$ python -q
>>> import numpy as np
>>> np.set_printoptions(precision=2, suppress=True, linewidth=200, legacy="1.25")
>>> tidy = lambda a: np.round(a, 2) + 0
>>> A = np.load("dump.npy")
>>> print(A)
[[-0.7  1.   1.2 -0.8]
 [ 1.6  0.2  0.1  0.7]
 [ 0.5 -0.3  2.2  1.4]
 [-1.   0.2  1.2 -0.4]
 [ 0.3  0.  -0.4 -0.2]
 [ 0.3 -0.9  0.4 -0.9]
 [ 0.4  0.4  1.6  1.5]]
>>> print(tidy(np.linalg.norm(A[4], 1)), tidy(np.linalg.norm(A[4], np.inf)))
0.9 0.4
>>> print(tidy(np.linalg.norm(A, axis=0)))
[2.15 1.46 3.26 2.52]
>>> print(np.linalg.norm(A, axis=1).argmax())
2
>>> print(tidy(np.linalg.norm(A, 2)))
3.63
>>> M2 = np.c_[A[:, :1] @ np.array([[0]]), np.array([-1, -2, 0, 2, 0, 1, 2])]
>>> print(M2)
[[ 0. -1.]
 [ 0. -2.]
 [ 0.  0.]
 [ 0.  2.]
 [ 0.  0.]
 [ 0.  1.]
 [ 0.  2.]]
>>> print(tidy(np.linalg.norm(M2 - A @ np.linalg.lstsq(A, M2)[0], axis=0)))
[0.   2.46]
>>> print(np.linalg.matrix_rank(np.c_[A, M2]))
5
>>> print(tidy(np.linalg.norm(np.linalg.qr(A)[0].T @ M2, axis=0) ** 2 / ((M2 ** 2).sum(axis=0) + 1e-12)))
[0.   0.57]
>>> print(np.linalg.matrix_rank(M2))
1
>>> print(np.allclose(M2[:-1].T @ np.linalg.lstsq(M2[:-1].T, M2[-1])[0], M2[-1]))
True
>>> print(np.abs(np.diag(np.linalg.qr(M2)[1])) > 1e-9)
[False  True]
>>> print(tidy(np.trace(np.linalg.pinv(M2) @ M2)))
1.0
>>> M2 = A / np.sqrt((A ** 2).mean(axis=1, keepdims=True))
>>> print(np.linalg.matrix_rank(A - A.mean(axis=1, keepdims=True)))
3
>>> print(tidy(np.linalg.norm(M2, axis=1)))
[2. 2. 2. 2. 2. 2. 2.]
>>> print(tidy(M2[4]))
[ 1.11  0.   -1.49 -0.74]
>>> x0 = np.array([-1, 2, 3, 0])
>>> target = A @ x0
>>> b, lr = np.zeros(4), 1 / np.linalg.norm(A, 2) ** 2
>>> for i in range(50):
...     b -= lr * A.T @ (A @ b - target)
...     if i % 10 == 0: print(i, round(np.linalg.norm(A @ b - target), 2))
... 
0 3.41
10 0.41
20 0.13
30 0.05
40 0.02
>>> print(tidy(np.linalg.cond(A)))
3.21
>>> print(tidy(b))
[-1.  2.  3.  0.]
>>> arr = np.array([[-2, 2, 0, 0], [-2, -2, -2, 2], [2, 3, 1, -1], [0, -3, -2, 3]])
>>> print(arr)
[[-2  2  0  0]
 [-2 -2 -2  2]
 [ 2  3  1 -1]
 [ 0 -3 -2  3]]
>>> rng = np.random.default_rng(25419)
>>> idx = rng.permutation(4)
>>> M2 = arr[:, idx] * rng.choice([-1, 1], 4)
>>> print(M2)
[[ 2  2  0  0]
 [-2  2 -2  2]
 [ 3 -2  1 -1]
 [-3  0 -2  3]]
>>> U, _, VT = np.linalg.svd(arr.T @ M2)
>>> print(idx)
[1 0 2 3]
>>> print(tidy(U @ VT))
[[ 0. -1.  0.  0.]
 [ 1.  0.  0.  0.]
 [ 0.  0.  1.  0.]
 [ 0.  0.  0.  1.]]
>>> x0 = np.array([3, 3, -2, 0])
>>> h = np.maximum(M2 @ x0, 0)
>>> print(M2.T @ h)
[19 30 -7  7]
>>> print(np.maximum(M2 @ (3 * x0), 0))
[36 12  3  0]
>>> P = np.triu(np.array([[1, 1, 2, 0], [0, 3, 3, 0], [2, 0, 2, 3], [2, 2, 0, 3]]), 1) + np.eye(4)
>>> M2 = P @ arr @ np.linalg.inv(P)
>>> print(tidy(np.linalg.det(M2)))
-12.0
>>> print(np.linalg.matrix_rank(M2))
4
>>> print(P @ arr - arr @ P)
[[  2.   6.  -2.   0.]
 [  6.  11.  13.   3.]
 [  0. -11. -19.   6.]
 [  0.   0.   9.   6.]]
>>> f = np.array([0, -2, 2, 0])
>>> M2 = arr + np.outer(f, np.eye(4)[0])
>>> print(tidy(np.linalg.det(M2) / np.linalg.det(arr)), tidy(1 + np.linalg.solve(arr, f)[0]))
1.33 1.33
>>> print(np.linalg.matrix_rank(M2 - arr))
1
>>> W0 = rng.normal(size=(31, 6)) + 3 * np.array([0, -1, 0, 2, -2, 0])
>>> print(tidy(W0))
[[ 0.49 -0.76  1.57  5.39 -6.95 -0.65]
 [-2.14 -1.92 -0.58  5.81 -7.22 -1.64]
 [ 0.13 -3.03  1.18  7.23 -6.78 -1.06]
 [-1.88 -3.73  0.12  7.64 -5.29  0.19]
 [-1.39 -4.88  0.7   5.22 -6.56 -0.24]
 [-0.17 -3.19 -0.84  5.99 -5.86  0.06]
 [ 0.59 -3.89  2.8   6.84 -5.93  1.8 ]
 [-0.36 -5.35 -0.43  6.07 -4.59 -1.33]
 [ 1.88 -3.04 -0.87  5.08 -5.56  0.87]
 [-0.59 -3.66 -0.64  5.12 -5.8  -1.4 ]
 [-0.59 -1.94  1.24  5.45 -5.51 -0.75]
 [-0.89 -4.05  0.89  6.38 -5.61  0.98]
 [-0.88 -1.14 -0.03  7.31 -6.93  0.22]
 [-1.06 -1.32  0.28  5.71 -6.74  1.43]
 [-0.68 -1.94  0.38  4.33 -4.63  0.04]
 [ 1.38 -2.48  1.33  6.69 -5.74  0.16]
 [-0.67 -3.3  -0.1   5.5  -5.51  1.94]
 [ 0.93 -3.15 -0.3   6.25 -6.45  0.6 ]
 [-0.27 -3.42  0.71  5.81 -5.12  1.04]
 [-1.14 -2.94 -0.31  6.15 -5.43  0.81]
 [-0.55 -1.61  0.66  5.23 -7.67  0.33]
 [ 0.12 -1.72  0.78  6.98 -6.56 -1.23]
 [ 1.6  -3.17 -1.27  7.03 -4.45 -0.79]
 [-0.19 -3.55  1.62  6.25 -4.69  1.63]
 [-0.11 -3.35 -0.54  5.98 -5.5   0.55]
 [ 0.4  -3.14 -0.85  5.66 -5.93  0.27]
 [-0.55 -2.67  0.46  5.78 -5.77 -0.31]
 [-0.31 -0.83  1.01  7.36 -3.77 -0.92]
 [ 0.05 -2.45 -0.24  8.18 -6.09 -0.71]
 [-1.96 -2.88  1.01  5.74 -6.41 -2.26]
 [ 0.54 -4.98  0.09  6.45 -7.84 -0.98]]
>>> x0 = np.array([1, 8, 1, 1, 4, 1])
>>> target = W0 @ x0
>>> print(tidy(np.linalg.lstsq(W0, target)[0]))
[1. 8. 1. 1. 4. 1.]
>>> target = target + 0.3 * rng.normal(size=31)
>>> print(tidy(target))
[-26.75 -42.56 -43.54 -44.58 -61.26 -44.74 -42.85 -57.68 -40.15 -49.58 -31.87 -47.32 -30.47 -30.89 -29.71 -33.   -41.5  -43.31 -40.2  -39.84 -37.64 -33.59 -37.03 -37.91 -43.31 -43.59 -38.38 -15.05
 -36.85 -46.49 -65.28]
>>> b, *_ = np.linalg.lstsq(W0, target)
>>> print([round(float(np.linalg.norm(np.linalg.solve(W0.T @ W0 + lam * np.eye(6), W0.T @ target))), 2) for lam in (0, 1, 10, 100)])
[9.16, 8.96, 7.64, 4.83]
